$ python -q
>>> import numpy as np
>>> import numpy.linalg as la
>>> np.set_printoptions(suppress=True, linewidth=200)
>>> data = np.loadtxt("block14.csv", delimiter=",")
>>> print(data.round(2))
[[ 0.89  0.22  0.06  0.17  0.12]
 [ 0.22  0.54 -0.12 -0.35 -0.25]
 [ 0.06 -0.12  0.97 -0.09 -0.06]
 [ 0.17 -0.35 -0.09  0.73 -0.19]
 [ 0.12 -0.25 -0.06 -0.19  0.86]]
>>> # null space of dimension 1
>>> t3 = np.stack([data, 3 * data, data[::-1]])
>>> np.round(la.norm(t3, axis=(1, 2)), 2)
array([2., 6., 2.])
>>> (t3 @ data.T).shape
(3, 5, 5)
>>> la.matrix_rank(t3.reshape(3, -1))
np.int64(2)
>>> np.round(la.det(t3), 2) + 0
array([0., 0., 0.])
>>> la.matrix_rank(t3)
array([4, 4, 4])
>>> proj = np.triu(np.array([[2, 3, 0, 5, 4],
...     [3, 3, 4, 5, 2],
...     [1, 2, 5, 1, 0],
...     [5, 2, 4, 5, 1],
...     [3, 3, 4, 0, 0]]), 1) + np.eye(5)
>>> M2 = proj @ data @ la.inv(proj)
>>> la.matrix_rank(M2)
np.int64(4)
>>> np.round(np.trace(la.pinv(data) @ data), 2)
np.float64(4.0)
>>> print(la.lstsq(data[:-1].T, data[-1])[2])
4
>>> np.round(data @ la.pinv(data) @ data, 2)
array([[ 0.89,  0.22,  0.06,  0.17,  0.12],
       [ 0.22,  0.54, -0.12, -0.35, -0.25],
       [ 0.06, -0.12,  0.97, -0.09, -0.06],
       [ 0.17, -0.35, -0.09,  0.73, -0.19],
       [ 0.12, -0.25, -0.06, -0.19,  0.86]])
>>> np.round(la.norm(data, axis=0), 2)
array([0.95, 0.74, 0.99, 0.86, 0.93])
>>> la.norm(data, axis=1).argmax()
np.int64(2)
>>> print(round(la.norm(data, "nuc"), 2))
4.0
>>> round(float(la.norm(data, 1)), 2), round(la.norm(data, np.inf), 2)
(1.53, np.float64(1.53))
>>> print(np.round(data[4] @ data[0], 2))
0.12
>>> x = np.array([-1, 3, 2, 2, -2])
>>> np.round(la.eigvalsh(2 * data - np.eye(5)), 2)
array([-1.,  1.,  1.,  1.,  1.])
>>> round(float((x - data @ x) @ (data @ x)), 2)
0.0
>>> np.round(data @ x, 2)
array([-0.03,  0.99,  1.49,  0.47, -3.12])
>>> M = np.load("run17.npy")
>>> M
array([[1, 1, 1, 1],
       [0, 1, 0, 1],
       [1, 1, 1, 1],
       [0, 1, 0, 1]])
>>> print(np.allclose(M, M.T))
False
>>> np.round(np.sort(np.abs(la.eigvals(M))), 2)
array([0., 0., 2., 2.])
>>> round(la.det(M), 2)
np.float64(0.0)
>>> (M + M.T) / 2
array([[1. , 0.5, 1. , 0.5],
       [0.5, 1. , 0.5, 1. ],
       [1. , 0.5, 1. , 0.5],
       [0.5, 1. , 0.5, 1. ]])
>>> np.trace(M)
np.int64(4)
>>> print(np.round(np.abs(la.eigvals(M)).max(), 2))
2.0
>>> la.matrix_power(M, 2)
array([[2, 4, 2, 4],
       [0, 2, 0, 2],
       [2, 4, 2, 4],
       [0, 2, 0, 2]])
>>> J = np.loadtxt("arr.csv", delimiter=",")
>>> J
array([[ 0.38, -0.04, -0.62],
       [ 1.  ,  0.58, -0.91],
       [-0.74, -0.28,  0.14],
       [ 1.  ,  0.78, -0.49],
       [-1.  , -0.54,  0.96],
       [ 1.  ,  0.66, -0.77],
       [-0.38, -0.2 , -0.24],
       [ 0.31,  0.38,  0.82],
       [ 1.  ,  0.7 , -1.  ],
       [-0.99, -0.61,  0.55]])
>>> th = np.radians(36)
>>> r_ = np.eye(3)
>>> r_[0, 0] = r_[2, 2] = np.cos(th)
>>> r_[0, 2], r_[2, 0] = -np.sin(th), np.sin(th)
>>> r_.round(2)
array([[ 0.81,  0.  , -0.59],
       [ 0.  ,  1.  ,  0.  ],
       [ 0.59,  0.  ,  0.81]])
>>> M2 = J @ r_.T
>>> np.allclose(J @ J.T, M2 @ M2.T)
True
>>> print(np.allclose(la.norm(J, axis=1), la.norm(M2, axis=1)))
True
>>> print(np.round(la.svd(J, compute_uv=False), 2), np.round(la.svd(M2, compute_uv=False), 2))
[3.62 1.23 0.32] [3.62 1.23 0.32]
>>> M2 = np.c_[J[:, :1] @ np.array([[0]]), np.array([7, 5, 9, 8, 8, 0, 9, 4, 6, 9])]
>>> M2
array([[0., 7.],
       [0., 5.],
       [0., 9.],
       [0., 8.],
       [0., 8.],
       [0., 0.],
       [0., 9.],
       [0., 4.],
       [0., 6.],
       [0., 9.]])
>>> np.round(la.lstsq(J, M2[:, 0])[0], 2)
array([0., 0., 0.])
>>> np.round(la.norm(M2 - J @ la.lstsq(J, M2)[0], axis=0), 2)
array([ 0.  , 19.42])
>>> print(np.round(M2 @ la.pinv(M2) @ M2, 2))
[[0. 7.]
 [0. 5.]
 [0. 9.]
 [0. 8.]
 [0. 8.]
 [0. 0.]
 [0. 9.]
 [0. 4.]
 [0. 6.]
 [0. 9.]]
>>> round(float(np.trace(la.pinv(M2) @ M2)), 2)
1.0
>>> np.unique(M2.round(6), axis=0).shape
(7, 2)
>>> la.lstsq(M2[:-1].T, M2[-1])[2]
np.int32(1)
>>> x = np.array([3, 3, 1])
>>> np.round((J * x).sum(axis=1), 2)
array([ 0.4 ,  3.83, -2.92,  4.85, -3.66,  4.21, -1.98,  2.89,  4.1 , -4.25])
>>> np.round(J @ x, 2)
array([ 0.4 ,  3.83, -2.92,  4.85, -3.66,  4.21, -1.98,  2.89,  4.1 , -4.25])
>>> print(np.round(np.einsum("ij,j->i", J, x), 2))
[ 0.4   3.83 -2.92  4.85 -3.66  4.21 -1.98  2.89  4.1  -4.25]
>>> J @ np.eye(3)[2]
array([-0.62, -0.91,  0.14, -0.49,  0.96, -0.77, -0.24,  0.82, -1.  ,  0.55])
>>> np.round(J @ (2 * x), 2)
array([ 0.8 ,  7.66, -5.84,  9.7 , -7.32,  8.42, -3.96,  5.78,  8.2 , -8.5 ])
>>> np.round(J @ np.ones(3), 2)
array([-0.28,  0.67, -0.88,  1.29, -0.58,  0.89, -0.82,  1.51,  0.7 , -1.05])
>>> A = np.load("data.npy")
>>> print(A)
[[0 2 3]
 [0 0 8]
 [0 0 0]]
>>> proj = J @ la.solve(J.T @ J, J.T)
>>> np.round(np.diag(proj), 2)
array([0.42, 0.17, 0.47, 0.29, 0.2 , 0.17, 0.22, 0.6 , 0.31, 0.15])
>>> print(round(float(np.trace(proj)), 2))
3.0
>>> np.round(proj @ J[:, 0], 2)
array([ 0.38,  1.  , -0.74,  1.  , -1.  ,  1.  , -0.38,  0.31,  1.  , -0.99])
>>> M2 = np.array([[9, 4], [2, 1], [4, 5]])
>>> A @ M2
array([[16, 17],
       [32, 40],
       [ 0,  0]])
>>> la.matrix_rank(np.vstack([A, M2.T]))
np.int64(3)
>>> np.einsum("ik,kj->ij", A, M2)
array([[16, 17],
       [32, 40],
       [ 0,  0]])
>>> M2.T @ A.T
array([[16, 32,  0],
       [17, 40,  0]])
>>> print(np.vstack([A, M2.T]).shape)
(5, 3)
>>> rng = np.random.default_rng(588255)
>>> z = rng.permutation(3)
>>> z
array([0, 2, 1])
>>> M2 = A[z][:, z]
>>> np.diag(M2)
array([0, 0, 0])
>>> M2
array([[0, 3, 2],
       [0, 0, 0],
       [0, 8, 0]])
>>> np.allclose(M2, A)
False
>>> round(float(la.det(M2)), 2), round(la.det(A[z]), 2)
(0.0, np.float64(0.0))
>>> arr = np.loadtxt("test17.csv", delimiter=",")
>>> print(arr)
[[ -7.17  -8.41   0.03   1.21]
 [-12.58 -14.68   0.01   2.11]
 [ 14.37  16.78  -0.02  -2.4 ]
 [  1.79   2.12  -0.03  -0.29]
 [-14.37 -16.83  -0.01   2.38]
 [ 12.61  14.72   0.02  -2.09]
 [-14.43 -16.79   0.01   2.4 ]
 [ -3.57  -4.21  -0.02   0.57]
 [-10.8  -12.62  -0.03   1.76]
 [ -1.78  -2.09  -0.02   0.29]
 [ -7.18  -8.43   0.01   1.25]
 [ -8.99 -10.51   0.02   1.49]
 [ -3.61  -4.18   0.     0.6 ]
 [ -1.83  -2.11  -0.01   0.33]
 [ 12.58  14.66   0.05  -2.12]
 [-14.39 -16.79  -0.02   2.38]
 [ -5.42  -6.28   0.02   0.93]
 [-10.8  -12.6    0.02   1.79]
 [ -5.39  -6.31   0.     0.87]
 [  3.62   4.2   -0.03  -0.59]
 [ -7.23  -8.41  -0.03   1.18]
 [ -7.21  -8.38  -0.05   1.2 ]
 [  1.81   2.1    0.    -0.27]
 [  8.96  10.46  -0.02  -1.52]
 [ -1.79  -2.08  -0.02   0.27]
 [ 10.79  12.62   0.    -1.83]
 [ 14.39  16.77   0.01  -2.4 ]
 [-14.43 -16.79  -0.01   2.38]]
>>> Xc = arr - arr.mean(axis=0)
>>> V = la.svd(Xc)[2][:1]
>>> M2 = Xc - Xc @ V.T @ V
>>> round(float(la.norm(M2) / la.norm(Xc)), 2)
0.0
>>> np.round(np.diag(V.T @ V), 2) + 0
array([0.42, 0.57, 0.  , 0.01])
>>> np.round((Xc @ V.T).std(axis=0), 2)
array([14.21])
>>> np.round(np.cov(Xc @ V.T, rowvar=False), 2)
np.float64(209.31)
>>> print(la.norm(M2, axis=1).round(6).argmax())
10
